In [1]: import numpy as np

In [2]: np.set_printoptions(suppress=True, linewidth=120)

In [3]: J = np.loadtxt("a.csv", delimiter=",")

In [4]: print(J)
[[ 1.156 -4.114 -1.809  1.862]
 [ 2.06  -3.216  0.756 -3.137]
 [ 2.731  2.721  2.1    2.394]
 [-4.11  -0.179  0.314 -2.824]
 [ 2.215 -3.869  0.191 -2.255]
 [ 2.758 -3.392 -2.376 -0.492]
 [ 2.793 -1.131 -3.03   2.596]
 [-3.919  2.885 -0.931 -0.674]
 [ 1.018  2.035  2.457 -3.712]
 [-0.461  1.178 -4.83   0.275]
 [-0.715 -3.308  2.939 -2.216]
 [-1.627 -3.665 -2.291  1.915]
 [-1.695 -1.295 -4.372  1.155]
 [-3.885  0.231 -2.314 -2.122]
 [ 0.565  1.779  2.012 -4.179]
 [ 2.491 -0.095  2.939 -3.186]
 [ 4.164  2.167  1.197 -1.238]
 [-3.68  -0.208  2.257  2.514]
 [ 3.609 -2.213  1.049  2.446]
 [-3.474 -1.914  2.663  1.475]
 [ 3.283 -1.138 -3.444  1.032]
 [ 1.169  4.16   1.908  1.639]
 [-3.224 -1.641  1.557  3.08 ]
 [ 1.477  1.772 -3.66   2.506]
 [ 1.997  2.175  3.296 -2.328]]

In [5]: out = np.array([[2, 8], [3, 3], [7, 1], [7, 7]])

In [6]: print(np.round(np.einsum("ij->j", J), 3))
[  6.696 -10.275  -1.422  -3.474]

In [7]: print(np.vstack([J, out.T]).shape)
(27, 4)

In [8]: D = np.linalg.norm(J[:, None] - J[None], axis=-1)

In [9]: print(np.flatnonzero(D[20] < D.mean() / 2))
[ 5  6 20]

In [10]: print(np.linalg.matrix_rank(D ** 2))
6

In [11]: print(D.mean(axis=1).argmax())
7

In [12]: print(D[:5, :5].round(3))
[[0.    5.761 8.047 8.347 4.704]
 [5.761 0.    8.252 6.898 1.244]
 [8.047 8.252 0.    9.253 8.304]
 [8.347 6.898 9.253 0.    7.346]
 [4.704 1.244 8.304 7.346 0.   ]]

In [13]: z = J[:, 3] > np.median(J[:, 3])

In [14]: u = J[z].mean(axis=0) - J[~z].mean(axis=0)

In [15]: print(u.round(3))
[-0.112 -0.598 -1.024  4.212]

In [16]: hat = J @ np.linalg.solve(J.T @ J, J.T)

In [17]: print(np.round(np.linalg.eigvalsh(hat), 3) + 0)
[0. 0. 0. 0. 0. 0. 0. 0. 0. 0. 0. 0. 0. 0. 0. 0. 0. 0. 0. 0. 0. 1. 1. 1. 1.]

In [18]: print(np.linalg.matrix_rank(np.eye(25) - hat))
21

In [19]: K = np.load("layer3.npy")

In [20]: print(K)
[[3. 1. 1. 1. 1.]
 [1. 3. 1. 1. 1.]
 [1. 1. 3. 1. 1.]
 [1. 1. 1. 3. 1.]
 [1. 1. 1. 1. 3.]]

In [21]: left, sig, VT = np.linalg.svd(K, full_matrices=False)

In [22]: print(sig.round(3))
[7. 2. 2. 2. 2.]

In [23]: print(np.round(VT @ VT.T, 3) + 0)
[[1. 0. 0. 0. 0.]
 [0. 1. 0. 0. 0.]
 [0. 0. 1. 0. 0.]
 [0. 0. 0. 1. 0.]
 [0. 0. 0. 0. 1.]]

In [24]: print(left.shape, sig.shape, VT.shape)
(5, 5) (5,) (5, 5)

In [25]: print(np.round(sig / sig[0], 3))
[1.    0.286 0.286 0.286 0.286]

In [26]: w, evecs = np.linalg.eig(K)

In [27]: print(np.round(np.sort(np.linalg.eigvals(K.T)), 3))
[2. 2. 2. 2. 7.]

In [28]: print(np.round(np.prod(w), 3))
112.0

In [29]: W0 = np.arange(12).reshape(3, 4) + -1

In [30]: print(W0)
[[-1  0  1  2]
 [ 3  4  5  6]
 [ 7  8  9 10]]

In [31]: # null space of dimension 2

In [32]: print(np.linalg.matrix_rank(W0))
2

In [33]: print(round(float(np.linalg.norm(W0)), 3))
19.647

In [34]: Xc = J - J.mean(axis=0)

In [35]: evecs = np.linalg.svd(Xc)[2][:3]

In [36]: out = Xc - Xc @ evecs.T @ evecs

In [37]: print(np.round((Xc @ evecs.T).std(axis=0), 3))
[2.933 2.658 2.285]

In [38]: print(np.round(np.diag(evecs.T @ evecs), 3))
[0.998 0.969 0.588 0.445]

In [39]: print(np.round(np.cov(Xc @ evecs.T, rowvar=False), 3) + 0)
[[8.961 0.    0.   ]
 [0.    7.359 0.   ]
 [0.    0.    5.438]]

In [40]: left, sig, VT = np.linalg.svd(W0)

In [41]: print(sig.round(3) + 0)
[19.518  2.245  0.   ]

In [42]: print(np.argmax(sig[:-1] / (sig[1:] + 1e-6)) + 1)
2

In [43]: out = left[:, :2] @ np.diag(sig[:2]) @ VT[:2]

In [44]: print(round(float(np.linalg.norm(W0 - out, 2)), 3), round(sig[2], 3))
0.0 0.0

In [45]: print(np.linalg.matrix_rank(out))
2

In [46]: print(np.round(np.abs(W0 - out).max(), 3))
0.0

In [47]: rank = np.linalg.matrix_rank(W0)

In [48]: print(rank)
2

In [49]: ns = np.linalg.svd(W0)[2][rank:].T

In [50]: print(np.round(W0 @ ns, 3) + 0)
[[0. 0.]
 [0. 0.]
 [0. 0.]]

In [51]: print([int(np.linalg.matrix_rank(np.delete(W0, i, axis=0))) for i in range(3)])
[2, 2, 2]

In [52]: print(ns.shape)
(4, 2)

In [53]: print([int(np.linalg.matrix_rank(W0[:, :j + 1])) for j in range(4)])
[1, 2, 2, 2]

In [54]: print(np.round(ns @ ns.T, 3))
[[ 0.3 -0.4 -0.1  0.2]
 [-0.4  0.7 -0.2 -0.1]
 [-0.1 -0.2  0.7 -0.4]
 [ 0.2 -0.1 -0.4  0.3]]

In [55]: print([int(np.linalg.matrix_rank(W0[:i])) for i in range(1, len(W0) + 1)])
[1, 2, 2]

In [56]: print(np.linalg.matrix_rank(W0.T @ W0), np.linalg.matrix_rank(W0 @ W0.T))
2 2

In [57]: print(round(float(np.linalg.norm(W0, 2) / np.linalg.norm(W0)), 3))
0.993

In [58]: print(np.linalg.cond(W0) > 100)
True

In [59]: F = np.load("sample18.npy")

In [60]: print(F)
[[ -7.868  -3.374  -0.201  -0.509   3.137  -8.334]
 [-15.952  -6.042  -0.17    0.388   5.935 -15.112]
 [ 24.196   9.158   0.291   0.203  -8.775  24.275]
 [-23.915  -9.162   0.111   0.129   8.88  -24.587]
 [-16.239  -6.244  -0.063   0.281   6.258 -15.785]
 [  8.425   3.283  -0.219   0.215  -2.741   7.455]]

In [61]: x = np.array([1, 1, 0, 2, 0, -2])

In [62]: h1 = np.maximum(F @ x, 0)

In [63]: print(F * (h1 > 1e-9)[:, None])
[[ -7.868  -3.374  -0.201  -0.509   3.137  -8.334]
 [-15.952  -6.042  -0.17    0.388   5.935 -15.112]
 [  0.      0.      0.      0.     -0.      0.   ]
 [-23.915  -9.162   0.111   0.129   8.88  -24.587]
 [-16.239  -6.244  -0.063   0.281   6.258 -15.785]
 [  0.      0.     -0.      0.     -0.      0.   ]]

In [64]: print(np.flatnonzero(h1 > 1e-9))
[0 1 3 4]

In [65]: print(np.round(np.tanh(F @ x), 3))
[ 1.     1.    -1.     1.     1.    -0.992]

In [66]: u = np.array([0, 1, 2])

In [67]: print(np.polyval(u, F[4]))
[-14.239  -4.244   1.937   2.281   8.258 -13.785]

In [68]: print(np.round(np.cross(F[4, :3], F[0, :3]), 3))
[ 1.042 -2.768  5.663]

In [69]: out = F / np.sqrt((F ** 2).mean(axis=1, keepdims=True))

In [70]: print(np.linalg.matrix_rank(F - F.mean(axis=1, keepdims=True)))
5

In [71]: print(np.round(np.linalg.norm(out, axis=1), 3))
[2.449 2.449 2.449 2.449 2.449 2.449]

In [72]: print(out[1].round(3))
[-1.659 -0.628 -0.018  0.04   0.617 -1.572]

In [73]: print([round(float(x), 3) for x in np.linalg.svd(F, compute_uv=False)[:3]])
[64.158, 1.185, 0.769]

In [74]: print(round(np.log10(np.linalg.cond(F))))
3

In [75]: print(round(np.linalg.norm(F, 2) / np.linalg.norm(F), 3))
1.0

In [76]: print(np.argsort(-np.linalg.norm(F, axis=0).round(6), kind="stable")[:3])
[0 5 1]

In [77]: x = np.array([2, 0, 0, -1, -1, 1])

In [78]: y = F @ x

In [79]: print(y)
[-26.698 -53.339  81.239 -81.426 -54.802  26.831]

In [80]: print(np.round(np.linalg.solve(F.T, F[5]), 3) + 0)
[0. 0. 0. 0. 0. 1.]

In [81]: print(np.round(np.linalg.solve(F, y + F[:, 2]), 3) + 0)
[ 2.  0.  1. -1. -1.  1.]

In [82]: print(np.round(np.linalg.solve(F, F[:, 4]), 3) + 0)
[0. 0. 0. 0. 1. 0.]

In [83]: print(np.round(np.linalg.solve(F, y), 3) + 0)
[ 2.  0.  0. -1. -1.  1.]

In [84]: arr = np.load("data.npy")

In [85]: print(arr)
[[0 1 0 0]
 [1 0 0 0]
 [0 0 0 1]
 [0 0 1 0]]

In [86]: # a transition matrix

In [87]: x = np.array([-1, 0, 2, 0])

In [88]: print(np.round(np.linalg.inv(arr), 3))
[[0. 1. 0. 0.]
 [1. 0. 0. 0.]
 [0. 0. 0. 1.]
 [0. 0. 1. 0.]]

In [89]: print(4 - np.linalg.matrix_rank(arr - np.eye(4), tol=1e-8))
2

In [90]: print(arr.T @ (arr @ x))
[-1  0  2  0]

In [91]: print(np.round(np.sort(np.abs(np.degrees(np.angle(np.linalg.eigvals(arr))))), 3))
[  0.   0. 180. 180.]

In [92]: x = np.array([2, -1, 0, 2, 2])

In [93]: print(K @ (2 * x))
[18.  6. 10. 18. 18.]

In [94]: print(K @ x)
[9. 3. 5. 9. 9.]

In [95]: print(K @ np.eye(5)[2])
[1. 1. 3. 1. 1.]

In [96]: print(K * x)
[[ 6. -1.  0.  2.  2.]
 [ 2. -3.  0.  2.  2.]
 [ 2. -1.  0.  2.  2.]
 [ 2. -1.  0.  6.  2.]
 [ 2. -1.  0.  2.  6.]]

In [97]: gram = np.cov(J, rowvar=False)

In [98]: print(np.round(np.corrcoef(J.T), 3))
[[ 1.     0.006  0.017 -0.048]
 [ 0.006  1.     0.192 -0.1  ]
 [ 0.017  0.192  1.    -0.333]
 [-0.048 -0.1   -0.333  1.   ]]

In [99]: print(np.argwhere(np.triu(np.abs(np.corrcoef(J.T)) > 0.8, 1)))
[]

In [100]: print(gram.round(3))
[[ 7.391  0.038  0.119 -0.309]
 [ 0.038  5.993  1.219 -0.582]
 [ 0.119  1.219  6.721 -2.056]
 [-0.309 -0.582 -2.056  5.662]]

In [101]: print(np.round(np.linalg.eigvalsh(gram)[::-1], 3))
[8.961 7.359 5.438 4.009]

In [102]: x = np.array([-1, 0, 2, 1])

In [103]: y = gram @ x

In [104]: print(y.round(3))
[-7.463  1.817 11.268  1.859]

In [105]: print(np.round(np.linalg.solve(gram.T, gram[1]), 3) + 0)
[0. 1. 0. 0.]

In [106]: print(np.round(np.linalg.solve(gram, gram[:, 2]), 3) + 0)
[0. 0. 1. 0.]

In [107]: print(np.round(np.linalg.solve(gram, y + gram[:, 1]), 3))
[-1.  1.  2.  1.]

In [108]: print((np.linalg.matrix_power((arr != 0) + (arr.T != 0) + np.eye(4), 4) > 0).astype(int))
[[1 1 0 0]
 [1 1 0 0]
 [0 0 1 1]
 [0 0 1 1]]

In [109]: print((arr != 0).astype(int))
[[0 1 0 0]
 [1 0 0 0]
 [0 0 0 1]
 [0 0 1 0]]

In [110]: feats = np.loadtxt("test8.csv", delimiter=",")

In [111]: print(feats)
[[ 0. -1. -1.]
 [ 1. -1.  2.]
 [ 1.  2. -2.]
 [ 1.  0.  1.]
 [ 1.  1. -2.]
 [ 0. -1. -1.]]

In [112]: hat = feats @ np.linalg.solve(feats.T @ feats, feats.T)

In [113]: print(np.round(np.linalg.eigvalsh(hat), 3) + 0)
[0. 0. 0. 1. 1. 1.]

In [114]: print(np.round((np.eye(6) - hat) @ feats, 3) + 0)
[[0. 0. 0.]
 [0. 0. 0.]
 [0. 0. 0.]
 [0. 0. 0.]
 [0. 0. 0.]
 [0. 0. 0.]]

In [115]: print(np.round(np.diag(hat), 3))
[0.449 0.682 0.603 0.356 0.462 0.449]

In [116]: print(np.round(hat @ feats[:, 0], 3) + 0)
[0. 1. 1. 1. 1. 0.]

In [117]: out = np.c_[feats[:, :1] @ np.array([[2]]), np.array([5, 4, -7, -9, 9, 9])]

In [118]: print(out)
[[ 0.  5.]
 [ 2.  4.]
 [ 2. -7.]
 [ 2. -9.]
 [ 2.  9.]
 [ 0.  9.]]

In [119]: print(np.round(np.linalg.norm(np.linalg.qr(feats)[0].T @ out, axis=0) ** 2 / ((out ** 2).sum(axis=0) + 1e-12), 3))
[1.    0.592]

In [120]: x = np.array([-2, 2, 3])

In [121]: y = feats @ x

In [122]: print(np.round(np.linalg.pinv(feats) @ feats, 3) + 0)
[[1. 0. 0.]
 [0. 1. 0.]
 [0. 0. 1.]]

In [123]: print(y)
[-5.  2. -4.  1. -6. -5.]

In [124]: rng = np.random.default_rng(68035)

In [125]: y = y + 0.05 * rng.normal(size=6)

In [126]: print(y.round(3))
[-4.944  2.006 -3.948  1.031 -5.972 -4.938]

In [127]: b, *_ = np.linalg.lstsq(feats, y)

In [128]: print(np.round(feats.T @ (y - feats @ b), 3) + 0)
[0. 0. 0.]

In [129]: print(b.round())
[-2.  2.  3.]

In [130]: print(np.round(np.linalg.norm(y - feats @ b), 3))
0.043

In [131]: print(b.round(3))
[-1.964  1.974  2.976]
